$ ipython --no-banner

In [1]: import numpy as np

In [2]: from numpy import linalg as LA

In [3]: np.set_printoptions(precision=4, suppress=True, linewidth=140, legacy="1.25")

In [4]: tidy = lambda a: np.round(a, 4) + 0

In [5]: J = np.load("w.npy")

In [6]: J
Out[6]: 
array([[0, 0, 1, 0, 0, 0, 0, 1, 0, 1, 0],
       [0, 0, 0, 0, 1, 0, 0, 0, 0, 0, 1],
       [1, 0, 0, 0, 0, 0, 0, 1, 0, 0, 0],
       [0, 0, 0, 0, 0, 1, 1, 0, 1, 0, 0],
       [0, 1, 0, 0, 0, 0, 0, 0, 0, 0, 1],
       [0, 0, 0, 1, 0, 0, 1, 0, 1, 0, 0],
       [0, 0, 0, 1, 0, 1, 0, 0, 1, 0, 0],
       [1, 0, 1, 0, 0, 0, 0, 0, 0, 1, 0],
       [0, 0, 0, 1, 0, 1, 1, 0, 0, 0, 0],
       [1, 0, 0, 0, 0, 0, 0, 1, 0, 0, 0],
       [0, 1, 0, 0, 1, 0, 0, 0, 0, 0, 0]])

In [7]: np.allclose(J[:-1].T @ LA.lstsq(J[:-1].T, J[-1])[0], J[-1])
Out[7]: False

In [8]: LA.lstsq(J[:-1].T, J[-1])[2]
Out[8]: 9

In [9]: W0 = np.load("test10.npy")

In [10]: W0
Out[10]: 
array([[ 0.3   ,  0.7   ,  0.8593, -0.3   , -0.6   , -0.8   ,  0.4   ,  1.1   ,  0.2   ,  0.    ,  0.    ],
       [ 0.8   , -0.9   ,  1.8857,  0.1   ,  1.8   , -0.8   ,  0.8   , -1.    , -1.9   , -0.3   ,  0.4   ],
       [ 0.2   ,  0.5   ,  4.1637, -0.9   ,  1.4   , -0.3   ,  2.    , -0.6   , -0.8   , -0.1   , -0.2   ],
       [-1.3   ,  0.5   , -0.0458, -1.1   ,  1.2   , -0.2   ,  0.2   ,  0.7   ,  1.    ,  1.6   , -1.5   ],
       [ 1.3   ,  0.    , -2.1255, -1.3   , -0.2   ,  0.5   , -1.    , -1.    , -1.4   ,  0.1   , -1.2   ],
       [ 1.5   ,  0.4   , -2.1266,  0.7   ,  2.4   , -1.6   , -0.9   ,  0.6   ,  0.5   ,  0.7   ,  1.7   ],
       [ 0.    , -1.2   ,  1.6266, -0.9   ,  1.1   , -0.7   ,  0.9   , -1.6   , -0.9   , -0.1   ,  1.3   ],
       [-0.6   , -0.8   ,  1.5415,  0.    , -0.2   , -1.3   ,  0.7   ,  1.3   , -0.1   , -0.6   , -0.2   ],
       [-0.7   ,  1.9   , -0.6155,  1.4   ,  1.    , -0.3   , -0.2   , -1.1   ,  0.8   ,  0.5   , -0.5   ],
       [ 0.1   ,  0.    ,  1.9384, -1.5   ,  1.8   , -0.3   ,  1.    , -0.5   ,  0.6   , -0.8   , -0.2   ],
       [-0.9   , -0.5   ,  2.7408,  0.6   ,  2.6   ,  1.1   ,  1.4   ,  0.4   , -0.8   , -1.6   , -2.    ],
       [ 0.3   ,  0.2   ,  2.8915,  0.3   , -0.4   ,  2.4   ,  1.6   ,  0.5   , -0.1   , -1.1   , -0.8   ],
       [-0.3   , -0.1   , -1.0309,  0.    , -0.1   ,  0.5   , -0.2   , -0.9   ,  0.    ,  1.4   , -1.9   ],
       [ 0.2   ,  1.1   , -0.4704,  1.1   , -1.    , -0.4   , -0.2   ,  0.    ,  0.8   , -0.4   ,  0.1   ],
       [ 1.2   , -0.3   , -3.3751, -1.6   , -0.2   , -1.5   , -1.3   ,  0.1   ,  0.3   , -0.2   ,  0.8   ],
       [-0.5   ,  0.3   , -0.6206, -0.6   , -0.2   , -0.3   , -0.2   , -0.9   , -0.4   ,  1.    ,  2.1   ],
       [ 1.    ,  1.5   ,  0.8788,  1.3   , -0.4   ,  0.3   ,  0.6   ,  0.7   ,  0.1   , -1.9   , -2.1   ],
       [-0.3   ,  0.6   ,  3.4899,  0.7   , -0.9   ,  0.8   ,  2.    ,  0.2   ,  0.7   ,  0.1   ,  1.2   ],
       [ 0.4   , -0.3   , -0.8625,  2.    ,  1.9   , -0.2   , -0.6   , -0.1   ,  0.    ,  1.9   ,  1.    ],
       [-1.1   ,  0.4   ,  1.189 ,  1.3   ,  0.6   ,  0.3   ,  0.4   ,  0.4   , -0.7   ,  1.7   ,  0.3   ],
       [ 0.1   ,  1.1   ,  2.3647,  1.2   ,  0.    ,  0.5   ,  1.1   , -0.7   , -2.    , -0.1   , -1.1   ],
       [-0.2   , -0.3   , -2.9719, -1.5   , -0.1   , -0.7   , -1.5   ,  0.9   , -1.4   ,  0.2   , -0.4   ],
       [ 0.    ,  1.    ,  0.1744,  0.7   ,  1.3   ,  0.    , -0.1   , -0.1   ,  0.7   , -0.5   , -0.1   ],
       [ 0.2   ,  0.8   , -2.0616,  0.9   ,  0.5   , -1.2   , -0.9   , -1.4   ,  1.1   ,  0.1   , -0.6   ],
       [ 0.3   ,  0.9   ,  2.4185, -1.7   , -1.    , -0.6   ,  0.9   ,  1.5   , -1.3   , -0.7   ,  1.1   ],
       [ 1.8   ,  0.6   ,  0.4584,  1.1   , -0.4   ,  1.9   ,  0.2   ,  0.9   , -1.1   ,  1.2   , -1.1   ],
       [-1.2   ,  0.    ,  5.7919, -0.6   , -0.1   , -1.5   ,  3.    ,  2.5   ,  1.1   ,  1.4   , -0.8   ],
       [-1.6   ,  0.4   , -1.5347,  0.    ,  0.3   ,  1.7   , -0.7   ,  0.    , -0.5   , -0.8   , -0.7   ],
       [-1.4   , -0.7   , -1.7987, -1.    ,  1.5   , -0.6   , -0.6   , -0.2   ,  0.    ,  1.5   , -1.    ],
       [ 0.6   ,  0.    ,  0.5352,  0.5   , -1.7   , -0.7   ,  0.2   ,  1.3   ,  1.4   , -1.2   ,  0.3   ]])

In [11]: vec = np.array([1, 2, -2, 0, -3, -1, -2, 3, 0, 2, -3])

In [12]: h = np.maximum(W0 @ vec, 0)

In [13]: np.flatnonzero(h > 1e-9)
Out[13]: array([ 0,  3,  4,  5,  8, 12, 13, 14, 16, 21, 23, 25, 27, 28, 29])

In [14]: Xs = W0 - W0.mean(axis=0)

In [15]: V = LA.svd(Xs)[2][:10]

In [16]: B = Xs - Xs @ V.T @ V

In [17]: tidy((Xs @ V.T).std(axis=0))
Out[17]: array([2.4419, 1.3114, 1.24  , 1.1246, 1.0646, 0.9063, 0.7607, 0.6632, 0.5657, 0.5278])

In [18]: tidy(B.std(axis=0))
Out[18]: array([0.0017, 0.0046, 0.0441, 0.0044, 0.0017, 0.0033, 0.0902, 0.0049, 0.0103, 0.0024, 0.0038])

In [19]: LA.norm(B, axis=1).round(6).argmax()
Out[19]: 22

In [20]: K = np.load("mat.npy")

In [21]: K
Out[21]: 
array([[ 2.,  8.,  7.,  8.,  0.,  8.,  9.,  7.,  6.],
       [ 0., -1.,  5., -4., -3.,  3.,  3.,  2., -5.],
       [ 0.,  5.,  5., -4.,  1., -5.,  3.,  3., -1.],
       [ 0.,  2., -4., -3., -2.,  1., -5., -1.,  5.],
       [ 0.,  5.,  5., -4., -2.,  4., -1., -1.,  5.],
       [ 0.,  5.,  5.,  1.,  2., -5.,  1.,  1.,  0.],
       [ 0.,  5., -3., -5.,  4.,  5.,  4., -1.,  1.],
       [ 0., -4., -5., -5.,  3., -5., -5.,  4., -4.],
       [ 0.,  4.,  3.,  4.,  0., -3.,  5., -4.,  1.]])

In [22]: K.sum(axis=0)
Out[22]: array([  2.,  29.,  18., -12.,   3.,   3.,  14.,  10.,   8.])

In [23]: K.shape
Out[23]: (9, 9)

In [24]: np.count_nonzero(K)
Out[24]: 70

In [25]: np.diff(K, axis=0)
Out[25]: 
array([[ -2.,  -9.,  -2., -12.,  -3.,  -5.,  -6.,  -5., -11.],
       [  0.,   6.,   0.,   0.,   4.,  -8.,   0.,   1.,   4.],
       [  0.,  -3.,  -9.,   1.,  -3.,   6.,  -8.,  -4.,   6.],
       [  0.,   3.,   9.,  -1.,   0.,   3.,   4.,   0.,   0.],
       [  0.,   0.,   0.,   5.,   4.,  -9.,   2.,   2.,  -5.],
       [  0.,   0.,  -8.,  -6.,   2.,  10.,   3.,  -2.,   1.],
       [  0.,  -9.,  -2.,   0.,  -1., -10.,  -9.,   5.,  -5.],
       [  0.,   8.,   8.,   9.,  -3.,   2.,  10.,  -8.,   5.]])

In [26]: tidy(LA.svd(K, compute_uv=False))
Out[26]: array([24.5742, 14.1901, 12.8028, 11.1999,  9.3833,  8.6505,  2.8104,  1.2447,  0.2747])

In [27]: tidy(LA.norm(K))
Out[27]: 35.5949
